$ python3 -q
>>> import numpy as np
>>> np.set_printoptions(precision=2, suppress=True, linewidth=120, legacy="1.25")
>>> rd = lambda a: np.round(a, 2) + 0
>>> X = np.array([[1, 0, 0], [0, 1, 0], [0, 0, 1]])
>>> # keeps lengths
>>> vals, vecs = np.linalg.eigh(X)
>>> print(vals.sum(), np.trace(X))
3.0 3
>>> print(rd(np.linalg.eigvalsh(X @ X)))
[1. 1. 1.]
>>> print(rd(np.linalg.svd(X, compute_uv=False)))
[1. 1. 1.]
>>> print((vals > 1e-8).sum(), (vals < -1e-8).sum())
3 0
>>> print(np.unique(vals.round(6) + 0, return_counts=True)[1])
[3]
>>> W0 = np.load("mat.npy")
>>> print(W0)
[[-4  2 -4  2 -4  2]
 [ 0 -4  0 -4  0 -4]
 [-4  1 -4  1 -4  1]
 [-4  2 -4  2 -4  2]
 [ 0 -4  0 -4  0 -4]
 [-4  1 -4  1 -4  1]]
>>> # columns 0 and 2 are equal
>>> rank = np.linalg.matrix_rank(W0)
>>> print(rank)
2
>>> ns = np.linalg.svd(W0)[2][rank:].T
>>> print([int(np.linalg.matrix_rank(W0[:i])) for i in range(1, len(W0) + 1)])
[1, 2, 2, 2, 2, 2]
>>> print(ns.shape)
(6, 4)
>>> print(np.argsort(-np.linalg.norm(W0, axis=0).round(6), kind="stable")[:3])
[0 2 4]
>>> left, sv, Vh = np.linalg.svd(W0)
>>> vecs = Vh[:(sv > 1e-8).sum()]
>>> rng = np.random.default_rng(70)
>>> x0 = W0[4] + 4 * W0[0] + rng.integers(2) * np.eye(6)[0]
>>> print(x0)
[-15.   4. -16.   4. -16.   4.]
>>> print(rd(vecs.T @ vecs))
[[0.33 0.   0.33 0.   0.33 0.  ]
 [0.   0.33 0.   0.33 0.   0.33]
 [0.33 0.   0.33 0.   0.33 0.  ]
 [0.   0.33 0.   0.33 0.   0.33]
 [0.33 0.   0.33 0.   0.33 0.  ]
 [0.   0.33 0.   0.33 0.   0.33]]
>>> mat = np.array([[1.9, 1.2, 0.6],
...     [-1.3, -0.2, 0.9],
...     [1.2, -0.4, 0.8],
...     [-0.6, 1.8, -1.1],
...     [0.4, 0.6, 0.4],
...     [0.2, 0.2, -0.9]])
>>> mat[5] = mat[1] + 0.3 * rng.normal(size=3)
>>> print(rd(mat))
[[ 1.9   1.2   0.6 ]
 [-1.3  -0.2   0.9 ]
 [ 1.2  -0.4   0.8 ]
 [-0.6   1.8  -1.1 ]
 [ 0.4   0.6   0.4 ]
 [-1.6   0.07  0.77]]
>>> other = np.c_[mat[:, :1] @ np.array([[1]]), np.array([3, 4, 5, 0, 6, 3])]
>>> print(rd(other))
[[ 1.9  3. ]
 [-1.3  4. ]
 [ 1.2  5. ]
 [-0.6  0. ]
 [ 0.4  6. ]
 [-1.6  3. ]]
>>> print(np.linalg.matrix_rank(np.c_[mat, other]))
4
>>> print(rd(np.linalg.lstsq(mat, other[:, 0])[0]))
[1. 0. 0.]
>>> def softmax(z):
...     e = np.exp(z - z.max(axis=-1, keepdims=True))
...     return e / e.sum(axis=-1, keepdims=True)
... 
>>> print(rd(softmax(mat).sum(axis=1)))
[1. 1. 1. 1. 1. 1.]
>>> print(rd(softmax(mat[0])))
[0.57 0.28 0.15]
>>> print(rd(softmax(mat[0] + 3)))
[0.57 0.28 0.15]
>>> att = mat @ mat.T / np.sqrt(3)
>>> print(rd(softmax(att)[0] @ mat))
[1.53 0.96 0.54]
>>> print(softmax(att).round(6).argmax(axis=1))
[0 5 0 3 0 5]
>>> A = np.eye(9, dtype=int)[rng.permutation(9)]
>>> print(A)
[[0 0 1 0 0 0 0 0 0]
 [0 0 0 0 0 0 0 1 0]
 [0 0 0 0 0 0 0 0 1]
 [0 0 0 0 0 0 1 0 0]
 [0 0 0 0 1 0 0 0 0]
 [0 0 0 0 0 1 0 0 0]
 [1 0 0 0 0 0 0 0 0]
 [0 1 0 0 0 0 0 0 0]
 [0 0 0 1 0 0 0 0 0]]
>>> other = np.linalg.inv(A)
>>> print(np.allclose(other, A.T))
True
>>> print(rd(np.linalg.det(A) * np.linalg.det(other)))
1.0
>>> print(rd(np.linalg.inv(other)))
[[0. 0. 1. 0. 0. 0. 0. 0. 0.]
 [0. 0. 0. 0. 0. 0. 0. 1. 0.]
 [0. 0. 0. 0. 0. 0. 0. 0. 1.]
 [0. 0. 0. 0. 0. 0. 1. 0. 0.]
 [0. 0. 0. 0. 1. 0. 0. 0. 0.]
 [0. 0. 0. 0. 0. 1. 0. 0. 0.]
 [1. 0. 0. 0. 0. 0. 0. 0. 0.]
 [0. 1. 0. 0. 0. 0. 0. 0. 0.]
 [0. 0. 0. 1. 0. 0. 0. 0. 0.]]
>>> x0 = np.array([-1, 3, 3, -1, 1, -2, 1, 3, -1])
>>> y = A @ x0
>>> c, lr = np.zeros(9), 1 / np.linalg.norm(A, 2) ** 2
>>> for i in range(40):
...     c -= lr * A.T @ (A @ c - y)
...     if i % 10 == 0: print(i, round(np.linalg.norm(A @ c - y), 2))
... 
0 0.0
10 0.0
20 0.0
30 0.0
>>> print(c)
[-1.  3.  3. -1.  1. -2.  1.  3. -1.]
